>>> import numpy as np
>>> np.set_printoptions(precision=2, suppress=True, linewidth=140)
>>> arr = np.array([[-18, 6], [24, -8], [-27, 9], [-24, 8], [27, -9], [6, -2]])
>>> np.round(np.trace(np.linalg.pinv(arr) @ arr), 2)
np.float64(1.0)
>>> np.abs(np.diag(np.linalg.qr(arr)[1])) > 1e-9
array([ True, False])
>>> np.linalg.lstsq(arr[:-1].T, arr[-1])[2]
np.int32(1)
>>> arr @ np.linalg.pinv(arr) @ arr
array([[-18.,   6.],
       [ 24.,  -8.],
       [-27.,   9.],
       [-24.,   8.],
       [ 27.,  -9.],
       [  6.,  -2.]])
>>> print(np.allclose(arr[:-1].T @ np.linalg.lstsq(arr[:-1].T, arr[-1])[0], arr[-1]))
True
>>> F = np.loadtxt("case5.csv", delimiter=",")
>>> F
array([[  1.,  -3.,   9., -27.],
       [  1.,  -2.,   4.,  -8.],
       [  1.,  -1.,   1.,  -1.],
       [  1.,   0.,   0.,   0.]])
>>> rng = np.random.default_rng(622965)
>>> Y = F + rng.integers(-2, 3, (4, 1)) @ rng.integers(-2, 3, (1, 4))
>>> Y
array([[  3.,  -5.,  13., -25.],
       [  3.,  -4.,   8.,  -6.],
       [  1.,  -1.,   1.,  -1.],
       [  1.,   0.,   0.,   0.]])
>>> Y - F
array([[ 2., -2.,  4.,  2.],
       [ 2., -2.,  4.,  2.],
       [ 0.,  0.,  0.,  0.],
       [ 0.,  0.,  0.,  0.]])
>>> print(np.abs(Y - F).sum(axis=1))
[10. 10.  0.  0.]
>>> np.linalg.matrix_rank(Y - F, tol=1e-8)
np.int64(1)
>>> r0 = np.array([3, -2, -2, 3]) + 0.5
>>> feats = np.outer(r0, r0) / (r0 @ r0)
>>> feats
array([[ 0.42, -0.18, -0.18,  0.42],
       [-0.18,  0.08,  0.08, -0.18],
       [-0.18,  0.08,  0.08, -0.18],
       [ 0.42, -0.18, -0.18,  0.42]])
>>> r0, v = feats[1], feats[0]
>>> round(r0 @ v, 2)
np.float64(-0.18)
>>> pr = (r0 @ v) / (r0 @ r0) * r0
>>> round(float((v - pr) @ r0), 2)
0.0
>>> pr
array([ 0.42, -0.18, -0.18,  0.42])
>>> round(float(np.linalg.norm(r0 + v) ** 2 + np.linalg.norm(r0 - v) ** 2), 2)
1.0
>>> mat = np.array([[1.0, -3.0, 0.0], [-3.0, -1.0, -3.0], [0.0, -3.0, -2.0]])
>>> vec = np.array([-3, -3, 3])
>>> rhs = mat @ vec
>>> coef, lr = np.zeros(3), 1 / np.linalg.norm(mat, 2) ** 2
>>> for i in range(6):
...     coef -= lr * mat.T @ (mat @ coef - rhs)
...     if i % 2 == 0: print(i, round(np.linalg.norm(mat @ coef - rhs), 2))
... 
0 3.14
2 2.7
4 2.62
>>> coef
array([-0.01, -1.44, -0.23])
>>> W = np.array([[1, 2, 0], [-1, -1, 1], [-1, 2, 2]])
>>> coef = np.array([1, 2, 0])
>>> H = np.maximum(mat @ W + coef, 0)
>>> np.linalg.matrix_rank(H)
np.int64(2)
>>> print(H)
[[5. 7. 0.]
 [2. 0. 0.]
 [6. 1. 0.]]
>>> Z = np.array([[2, 0, 1], [9, 1, 3], [1, 6, 0]])
>>> (H @ Z).round(6).argmax(axis=1)
array([0, 0, 0])
>>> Y = mat + rng.integers(-2, 3, (3, 2)) @ rng.integers(-2, 3, (2, 3))
>>> Y
array([[ 1.,  0.,  2.],
       [-5., -5., -5.],
       [-4., -5., -2.]])
>>> np.linalg.matrix_rank(Y - mat, tol=1e-8)
np.int64(2)
>>> print(np.round(np.linalg.svd(Y - mat, compute_uv=False), 2) + 0)
[6.79 3.31 0.  ]
>>> np.abs(Y - mat).sum(axis=1)
array([5., 8., 6.])
>>> vec = np.array([3, -3, -2])
>>> a = np.maximum(Y @ vec, 0)
>>> print(np.tanh(Y @ vec))
[-0.76  1.    1.  ]
>>> np.flatnonzero(a > 1e-9)
array([1, 2])
>>> np.maximum(Y @ (3 * vec), 0)
array([ 0., 30., 21.])
>>> vec = np.array([0, 2, 1])
>>> rhs = mat @ vec
>>> rhs
array([-6., -5., -8.])
>>> print(np.round(np.linalg.solve(mat, -3 * rhs), 2) + 0)
[ 0. -6. -3.]
>>> np.linalg.solve(mat, rhs + mat[:, 0])
array([1., 2., 1.])
>>> np.round(np.linalg.solve(mat, rhs), 2) + 0
array([0., 2., 1.])
>>> print(np.round(np.linalg.solve(mat, mat[:, 1]), 2) + 0)
[0. 1. 0.]
>>> J = np.load("arr.npy")
>>> J
array([[ 8.24,  3.67,  3.61],
       [ 9.76,  6.27,  4.31],
       [ 6.38,  3.73,  2.25],
       [ 2.94, -0.01,  3.1 ],
       [12.25,  6.34,  5.96]])
>>> proj = J @ np.linalg.solve(J.T @ J, J.T)
>>> np.round(np.trace(proj), 2)
np.float64(3.0)
>>> np.round(np.linalg.eigvalsh(proj), 2) + 0
array([0., 0., 1., 1., 1.])
>>> Q = J.astype(float).copy()
>>> for j in range(3):
...     Q[:, j] -= Q[:, :j] @ (Q[:, :j].T @ Q[:, j])
...     Q[:, j] /= np.linalg.norm(Q[:, j])
... 
>>> np.round(Q.T @ Q, 2) + 0
array([[1., 0., 0.],
       [0., 1., 0.],
       [0., 0., 1.]])
>>> Q
array([[ 0.43, -0.34, -0.61],
       [ 0.51,  0.52,  0.47],
       [ 0.34,  0.16, -0.39],
       [ 0.15, -0.76,  0.5 ],
       [ 0.64, -0.09,  0.12]])
>>> w, vecs = np.linalg.eig(mat)
>>> print(np.sort(np.linalg.eigvals(mat @ mat)))
[ 0.31 14.33 27.36]
>>> w
array([ 3.79, -0.56, -5.23])
>>> W0 = np.array([[-8.38, 1.09, -0.65], [1.09, -5.35, 0.2], [-0.65, 0.2, -7.27]])
>>> t = np.radians(180)
>>> r_ = np.eye(3)
>>> r_[2, 2] = r_[0, 0] = np.cos(t)
>>> r_[2, 0], r_[0, 2] = -np.sin(t), np.sin(t)
>>> r_.round(2) + 0
array([[-1.,  0.,  0.],
       [ 0.,  1.,  0.],
       [ 0.,  0., -1.]])
>>> Y = W0 @ r_.T
>>> print(Y)
[[ 8.38  1.09  0.65]
 [-1.09 -5.35 -0.2 ]
 [ 0.65  0.2   7.27]]
>>> np.linalg.svd(W0, compute_uv=False), np.linalg.svd(Y, compute_uv=False)
(array([9., 7., 5.]), array([9., 7., 5.]))
>>> np.allclose(np.linalg.norm(W0, axis=1), np.linalg.norm(Y, axis=1))
True
>>> Y = np.linalg.inv(mat)
>>> np.round(np.linalg.det(mat) * np.linalg.det(Y), 2)
np.float64(1.0)
>>> np.round(mat @ Y, 2) + 0
array([[1., 0., 0.],
       [0., 1., 0.],
       [0., 0., 1.]])
>>> np.round(np.linalg.inv(Y), 2) + 0
array([[ 1., -3.,  0.],
       [-3., -1., -3.],
       [ 0., -3., -2.]])
>>> cov = W0.T @ W0
>>> np.linalg.eigvalsh(cov)[::-1]
array([80.98, 49.04, 24.99])
>>> print((W0 @ W0.T).shape)
(3, 3)
>>> np.allclose(cov, cov.T)
True
>>> print(np.diag(cov))
[71.84 29.85 53.32]
>>> t = rng.uniform(0, 2 * np.pi, 17)
>>> Q, _ = np.linalg.qr(np.array([[-0.6, 1.0], [1.6, 2.6], [-1.4, 1.8], [-1.3, 0.6], [1.5, 0.6]]))
>>> m1 = 5 * np.c_[np.cos(t), np.sin(t)] @ Q.T
>>> m1
array([[-1.34, -3.99, -2.37, -0.66, -1.1 ],
       [-1.08, -4.27, -1.8 , -0.22, -1.51],
       [-1.72, -3.06, -3.25, -1.46, -0.2 ],
       [ 1.69,  3.19,  3.16,  1.37,  0.31],
       [ 0.6 ,  4.43,  0.79, -0.49,  2.04],
       [ 0.92,  4.37,  1.45, -0.04,  1.72],
       [-0.49,  3.61, -1.39, -1.75,  2.59],
       [ 1.64,  3.36,  3.04,  1.25,  0.45],
       [-1.88, -1.26, -3.75, -2.2 ,  1.01],
       [ 1.36, -1.79,  2.98,  2.39, -2.32],
       [ 1.24, -2.13,  2.77,  2.34, -2.41],
       [ 1.88,  1.77,  3.69,  2.05, -0.71],
       [ 0.65, -3.38,  1.68,  1.89, -2.59],
       [-0.86,  3.  , -2.08, -2.08,  2.57],
       [ 1.54,  3.63,  2.81,  1.04,  0.7 ],
       [-0.93, -4.37, -1.47,  0.02, -1.71],
       [ 0.52,  4.42,  0.62, -0.6 ,  2.12]])
>>> lab = m1[:, 0] > np.median(m1[:, 0])
>>> r0 = m1[lab].mean(axis=0) - m1[~lab].mean(axis=0)
>>> ((m1 - m1.mean(axis=0)) @ r0 > 0).astype(int)
array([0, 0, 0, 1, 1, 1, 0, 1, 0, 1, 1, 1, 1, 0, 1, 0, 1])
>>> r0
array([ 2.16,  1.29,  4.33,  2.59, -1.25])
>>> left, sv, vt = np.linalg.svd(m1)
>>> vecs = vt[:(sv > 1e-8).sum()]
>>> vec = m1[6] + -3 * m1[5] + rng.integers(2) * np.eye(5)[2]
>>> vec
array([-3.25, -9.5 , -5.74, -1.64, -2.57])
>>> np.allclose(vecs.T @ vecs @ vec, vec)
True
>>> np.linalg.matrix_rank(np.vstack([m1, vec]))
np.int64(2)
>>> K = np.load("data.npy")
>>> K
array([[8., 3., 9., 6., 9., 9.],
       [3., 0., 3., 2., 3., 3.],
       [9., 3., 8., 6., 9., 9.],
       [6., 2., 6., 3., 6., 6.],
       [9., 3., 9., 6., 8., 9.],
       [9., 3., 9., 6., 9., 8.]])
>>> def softmax(z):
...     e = np.exp(z - z.max(axis=-1, keepdims=True))
...     return e / e.sum(axis=-1, keepdims=True)
... 
>>> np.round(softmax(10 * K[5]), 2) + 0
array([0.33, 0.  , 0.33, 0.  , 0.33, 0.  ])
>>> att = K @ K.T / np.sqrt(6)
>>> np.round(softmax(att), 2) + 0
array([[0.33, 0.  , 0.22, 0.  , 0.22, 0.22],
       [0.25, 0.  , 0.25, 0.  , 0.25, 0.25],
       [0.22, 0.  , 0.33, 0.  , 0.22, 0.22],
       [0.25, 0.  , 0.25, 0.  , 0.25, 0.25],
       [0.22, 0.  , 0.22, 0.  , 0.33, 0.22],
       [0.22, 0.  , 0.22, 0.  , 0.22, 0.33]])
>>> softmax(att).round(6).argmax(axis=1)
array([0, 0, 2, 0, 4, 5])
>>> print(softmax(att)[5] @ K)
[8.78 3.   8.78 6.   8.78 8.67]
>>> np.round(softmax(att + np.triu(np.full(att.shape, -np.inf), 1)), 2) + 0
array([[1.  , 0.  , 0.  , 0.  , 0.  , 0.  ],
       [1.  , 0.  , 0.  , 0.  , 0.  , 0.  ],
       [0.4 , 0.  , 0.6 , 0.  , 0.  , 0.  ],
       [0.5 , 0.  , 0.5 , 0.  , 0.  , 0.  ],
       [0.29, 0.  , 0.29, 0.  , 0.43, 0.  ],
       [0.22, 0.  , 0.22, 0.  , 0.22, 0.33]])
>>> left, sv, vt = np.linalg.svd(K)
>>> np.argmax(sv[:-1] / (sv[1:] + 1e-6)) + 1
np.int64(1)
>>> Y = left[:, :1] @ np.diag(sv[:1]) @ vt[:1]
>>> np.linalg.matrix_rank(K, rtol=0.05)
np.int64(1)
>>> lab = rng.permutation(6)
>>> lab
array([0, 4, 3, 5, 2, 1])
>>> Y = K[lab][:, lab]
>>> np.allclose(Y, K)
False
>>> Y
array([[8., 9., 6., 9., 9., 3.],
       [9., 8., 6., 9., 9., 3.],
       [6., 6., 3., 6., 6., 2.],
       [9., 9., 6., 8., 9., 3.],
       [9., 9., 6., 9., 8., 3.],
       [3., 3., 2., 3., 3., 0.]])
